$ python3 -q
>>> import numpy as np
>>> np.set_printoptions(suppress=True, linewidth=120)
>>> B = np.array([[3, -2], [2, -1], [1, -4], [4, -3], [-1, 4], [-4, -1]])
>>> C = np.array([[3, -4, -5, -2, -2, 5, 5, 3], [3, 0, -1, 1, 4, 1, 4, -3]])
>>> rng = np.random.default_rng(191)
>>> X = B @ C + 0.02 * rng.normal(size=(6, 8))
>>> print(X.round(3))
[[  3.016 -12.009 -12.978  -8.01  -13.982  12.978   7.007  15.002]
 [  3.001  -7.989  -9.025  -5.007  -8.043   8.983   5.992   8.996]
 [ -9.002  -3.971  -0.98   -5.993 -18.009   1.002 -10.993  14.963]
 [  2.999 -15.992 -16.996 -11.031 -19.976  17.001   8.002  21.011]
 [  9.017   4.001   0.973   5.983  18.005  -0.986  10.985 -14.994]
 [-14.978  16.004  21.002   6.98    3.976 -21.032 -24.035  -8.967]]
>>> B = np.array([[1, -2],
...     [-1, 1],
...     [-2, 0],
...     [2, 1],
...     [2, -1],
...     [-2, -2],
...     [0, -2],
...     [2, -1]])
>>> print(np.round(B.T @ X.T, 3))
[[  1.045   2.967 -23.153  -1.009  23.03  -26.945]
 [-67.042 -49.9    31.067 -84.061 -31.059 148.066]]
>>> print(np.vstack([X, B.T]).shape)
(8, 8)
>>> print(np.linalg.matrix_rank(X @ B))
2
>>> print(np.round(np.einsum("ij->j", X), 3))
[ -5.948 -19.956 -18.005 -17.078 -38.029  17.946  -3.041  36.011]
>>> print(np.round(np.einsum("ik,kj->ji", X, B), 3))
[[  1.045   2.967 -23.153  -1.009  23.03  -26.945]
 [-67.042 -49.9    31.067 -84.061 -31.059 148.066]]
>>> B = X / np.sqrt((X ** 2).mean(axis=1, keepdims=True))
>>> print(np.linalg.matrix_rank(X - X.mean(axis=1, keepdims=True)))
6
>>> print(np.linalg.matrix_rank(B) == np.linalg.matrix_rank(X))
True
>>> print(np.round(np.linalg.norm(B, axis=1), 3))
[2.828 2.828 2.828 2.828 2.828 2.828]
>>> print([round(float(x), 3) for x in np.linalg.svd(X, compute_uv=False)[:3]])
[72.182, 42.652, 0.068]
>>> print(np.linalg.cond(X) > 100)
True
>>> print(np.argsort(-np.linalg.norm(X, axis=0).round(6), kind="stable")[:3])
[4 7 5]
>>> print(np.linalg.matrix_rank(X, rtol=0.1))
2
>>> cov = X.T @ X
>>> print(np.round(np.diag(cov), 3))
[ 413.79   751.707  981.739  331.354 1323.558  982.467  968.217 1276.592]
>>> print((X @ X.T).shape)
(6, 6)
>>> print(np.round(np.linalg.eigvalsh(cov)[::-1], 3) + 0)
[5210.258 1819.156    0.005    0.003    0.001    0.       0.       0.   ]
>>> print(round(float(np.trace(cov)), 3), round(float((X ** 2).sum()), 3))
7029.424 7029.424
>>> T = np.stack([X, -1 * X, X[::-1]])
>>> print(np.linalg.matrix_rank(T.reshape(3, -1)))
2
>>> print(np.round(np.linalg.norm(T, axis=(1, 2)), 3))
[83.842 83.842 83.842]
>>> print(T.shape)
(3, 6, 8)
>>> J = np.load("run18.npy")
>>> print(J)
[[2 2 2 2 2 2]
 [0 0 0 0 0 0]
 [1 1 1 1 1 1]
 [2 2 2 2 2 2]
 [0 0 0 0 0 0]
 [1 1 1 1 1 1]]
>>> U, s, Vh = np.linalg.svd(J)
>>> print(np.argmax(s[:-1] / (s[1:] + 1e-6)) + 1)
1
>>> B = U[:, :1] @ np.diag(s[:1]) @ Vh[:1]
>>> print(np.round(np.abs(J - B).max(), 3))
0.0
>>> print(np.linalg.matrix_rank(B))
1
>>> print(np.linalg.matrix_rank(J, rtol=0.05))
1
>>> print(round(float(np.linalg.norm(J, 2) / np.linalg.norm(J)), 3))
1.0
>>> print([round(float(x), 3) for x in np.linalg.svd(J, compute_uv=False)[:3]])
[7.746, 0.0, 0.0]
>>> rk = np.linalg.matrix_rank(J)
>>> print(rk)
1
>>> null = np.linalg.svd(J)[2][rk:].T
>>> print([int(np.linalg.matrix_rank(J[:i])) for i in range(1, len(J) + 1)])
[1, 1, 1, 1, 1, 1]
>>> print(np.round(null @ null.T, 3))
[[ 0.833 -0.167 -0.167 -0.167 -0.167 -0.167]
 [-0.167  0.833 -0.167 -0.167 -0.167 -0.167]
 [-0.167 -0.167  0.833 -0.167 -0.167 -0.167]
 [-0.167 -0.167 -0.167  0.833 -0.167 -0.167]
 [-0.167 -0.167 -0.167 -0.167  0.833 -0.167]
 [-0.167 -0.167 -0.167 -0.167 -0.167  0.833]]
>>> print(np.allclose(J @ null, 0))
True
>>> print(null.shape)
(6, 5)
>>> B = np.array([[-4, 4, -5, -2, -1],
...     [-3, 3, 3, 0, 1],
...     [0, 0, -2, -2, 0],
...     [-1, 5, 5, -5, -5],
...     [5, -3, 2, -5, 1]])
>>> M = np.triu(B, 1)
>>> print(M)
[[ 0  4 -5 -2 -1]
 [ 0  0  3  0  1]
 [ 0  0  0 -2  0]
 [ 0  0  0  0 -5]
 [ 0  0  0  0  0]]
>>> cov = M.T @ M
>>> print(np.round(np.linalg.eigvalsh(cov)[::-1], 3))
[53.814 23.992  4.933  2.261  0.   ]
>>> print(np.allclose(cov, cov.T))
True
>>> print(np.trace(cov), (M ** 2).sum())
85 85
>>> print(np.allclose(M[:-1].T @ np.linalg.lstsq(M[:-1].T, M[-1])[0], M[-1]))
True
>>> print(np.unique(M.round(6), axis=0).shape)
(5, 5)
>>> print(round(float(np.trace(np.linalg.pinv(M) @ M)), 3))
4.0
>>> E = np.load("w.npy")
>>> print(E.round(3))
[[ 0.038 -0.192  0.192 -0.962]
 [-0.192  0.962  0.038 -0.192]
 [ 0.192  0.038  0.962  0.192]
 [-0.962 -0.192  0.192  0.038]]
>>> ev, vecs = np.linalg.eig(E)
>>> print(np.round(np.sort(np.linalg.eigvals(E.T)), 3))
[-1.  1.  1.  1.]
>>> print(round(float(np.prod(ev)), 3))
-1.0
>>> print(ev.round(3))
[ 1. -1.  1.  1.]
>>> print(np.round(np.sort(np.linalg.eigvals(np.linalg.inv(E))), 3))
[-1.  1.  1.  1.]
>>> print(np.round(np.sort(np.linalg.eigvals(E @ E)), 3))
[1. 1. 1. 1.]
>>> vec = np.array([4, 5, 8, 1])
>>> print(np.round(np.linalg.det(E), 3))
-1.0
>>> print(np.round(np.linalg.inv(E), 3))
[[ 0.038 -0.192  0.192 -0.962]
 [-0.192  0.962  0.038 -0.192]
 [ 0.192  0.038  0.962  0.192]
 [-0.962 -0.192  0.192  0.038]]
>>> print(4 - np.linalg.matrix_rank(E - np.eye(4), tol=1e-8))
3
>>> print(np.round(np.sort(np.abs(np.degrees(np.angle(np.linalg.eigvals(E))))), 3))
[  0.   0.   0. 180.]
>>> print(round(np.linalg.norm(vec), 3), round(float(np.linalg.norm(E @ vec)), 3))
10.296 10.296
>>> try:
...     np.linalg.cholesky(E)
... except np.linalg.LinAlgError as e:
...     print(e)
... 
Matrix is not positive definite
>>> print(np.all(np.linalg.eigvalsh(E) > 0))
False
>>> ev, vecs = np.linalg.eigh(E)
>>> vec = np.array([-2, -1, 2, 1])
>>> print(round(vec @ E @ vec, 3))
7.538
>>> W0 = np.load("x.npy")
>>> print(W0.round(3))
[[0.038 0.038 0.088 0.012 0.088 0.088 0.062 0.088]
 [0.038 0.038 0.088 0.012 0.088 0.088 0.062 0.088]
 [0.088 0.088 0.204 0.029 0.204 0.204 0.146 0.204]
 [0.012 0.012 0.029 0.004 0.029 0.029 0.021 0.029]
 [0.088 0.088 0.204 0.029 0.204 0.204 0.146 0.204]
 [0.088 0.088 0.204 0.029 0.204 0.204 0.146 0.204]
 [0.062 0.062 0.146 0.021 0.146 0.146 0.104 0.146]
 [0.088 0.088 0.204 0.029 0.204 0.204 0.146 0.204]]
>>> ev, vecs = np.linalg.eigh(W0)
>>> print(np.round(np.linalg.svd(W0, compute_uv=False), 3) + 0)
[1. 0. 0. 0. 0. 0. 0. 0.]
>>> print(np.round(np.abs(vecs[:, -1]), 3))
[0.194 0.194 0.452 0.065 0.452 0.452 0.323 0.452]
>>> print(np.round(vecs.T @ vecs, 3) + 0)
[[1. 0. 0. 0. 0. 0. 0. 0.]
 [0. 1. 0. 0. 0. 0. 0. 0.]
 [0. 0. 1. 0. 0. 0. 0. 0.]
 [0. 0. 0. 1. 0. 0. 0. 0.]
 [0. 0. 0. 0. 1. 0. 0. 0.]
 [0. 0. 0. 0. 0. 1. 0. 0.]
 [0. 0. 0. 0. 0. 0. 1. 0.]
 [0. 0. 0. 0. 0. 0. 0. 1.]]
>>> print(np.round(vecs.T @ W0 @ vecs, 3) + 0)
[[0. 0. 0. 0. 0. 0. 0. 0.]
 [0. 0. 0. 0. 0. 0. 0. 0.]
 [0. 0. 0. 0. 0. 0. 0. 0.]
 [0. 0. 0. 0. 0. 0. 0. 0.]
 [0. 0. 0. 0. 0. 0. 0. 0.]
 [0. 0. 0. 0. 0. 0. 0. 0.]
 [0. 0. 0. 0. 0. 0. 0. 0.]
 [0. 0. 0. 0. 0. 0. 0. 1.]]
>>> print(np.abs(vecs[:, -1]).round(6).argmax())
2
>>> print((ev > 1e-8).sum(), (ev < -1e-8).sum())
1 0
>>> print(np.unique(ev.round(6) + 0, return_counts=True)[1])
[7 1]
>>> print(ev.round(3) + 0)
[0. 0. 0. 0. 0. 0. 0. 1.]
>>> W1 = np.array([[5, -6, 4, -8, -9, 5],
...     [-5, 1, -3, 8, -5, 8],
...     [6, -2, -9, 9, 2, -1],
...     [1, 2, 1, 7, -5, 3],
...     [9, -6, -2, 2, 1, -8],
...     [0, -3, -8, -8, -6, -8],
...     [-5, -8, 7, 0, -2, 6],
...     [1, -6, 4, -4, -7, 9]])
>>> c = np.array([1, 1, 0, 1, 1, 1])
>>> H = np.maximum(W0 @ W1 + c, 0)
>>> print(H.round(3))
[[2.1   0.    0.    1.    0.    1.2  ]
 [2.1   0.    0.    1.    0.    1.2  ]
 [3.567 0.    0.    1.    0.    1.467]
 [1.367 0.283 0.    1.    0.471 1.067]
 [3.567 0.    0.    1.    0.    1.467]
 [3.567 0.    0.    1.    0.    1.467]
 [2.833 0.    0.    1.    0.    1.333]
 [3.567 0.    0.    1.    0.    1.467]]
>>> print((H > 0).mean(axis=0))
[1.    0.125 0.    1.    0.125 1.   ]
>>> C = np.array([[-1, -2], [9, 9], [-8, 7], [-6, 3], [-7, -1], [-7, 7]])
>>> print((H @ C).round(6).argmax(axis=1))
[1 1 1 1 1 1 1 1]
>>> T = np.stack([H, 5 * H, H[::-1]])
>>> print(np.round(np.einsum("bij,cij->bc", T, T), 3))
[[  92.302  461.51    84.222]
 [ 461.51  2307.549  421.111]
 [  84.222  421.111   92.302]]
>>> print(T.shape)
(3, 8, 6)
>>> print(np.linalg.matrix_rank(T))
[3 3 3]
>>> mat = np.load("layer3.npy")
>>> print(mat)
[[-2  0 -2 -3  2 -1]
 [ 0 -3 -1  0  1  3]
 [-1 -1  1 -1 -3  0]
 [-2  0  1 -2 -1  1]
 [ 3  3  3 -3 -2  1]]
>>> r0, v = X[5], X[2]
>>> print(round(r0 @ v, 3))
46.206
>>> p = (r0 @ v) / (r0 @ r0) * r0
>>> print(round((v - p) @ r0, 3))
-0.0
>>> print(round(np.linalg.norm(r0 + v) ** 2 + np.linalg.norm(r0 - v) ** 2, 3))
5780.555
>>> print(np.round(v - p, 3))
[ -8.67   -4.326  -1.446  -6.148 -18.097   1.468 -10.461  15.162]
>>> B = np.array([[1, -1, 2],
...     [2, 1, -2],
...     [-2, 1, 2],
...     [-2, -1, 2],
...     [1, 2, 1],
...     [1, 1, 2]])
>>> B @ mat
Traceback (most recent call last):
  File "<python-input-107>", line 1, in <module>
    B @ mat
    ~~^~~~~
ValueError: matmul: Input operand 1 has a mismatch in its core dimension 0, with gufunc signature (n?,k),(k,m?)->(n?,m?) (size 5 is different from 3)
>>> print(np.einsum("ij->j", mat))
[-2 -1  2 -9 -3  4]
>>> print(np.einsum("ik,kj->ji", mat, B))
[[  9   0  -6   0   8]
 [  6   1  -4   4   3]
 [-14  11  -3  -5   0]]
>>> print(np.einsum("ij,ij->i", mat, mat))
[22 20 13 11 41]
>>> print(np.linalg.matrix_rank(np.vstack([mat, B.T])))
6
>>> print(np.linalg.matrix_rank(mat @ B))
3
>>> print(np.vstack([mat, B.T]).shape)
(8, 6)
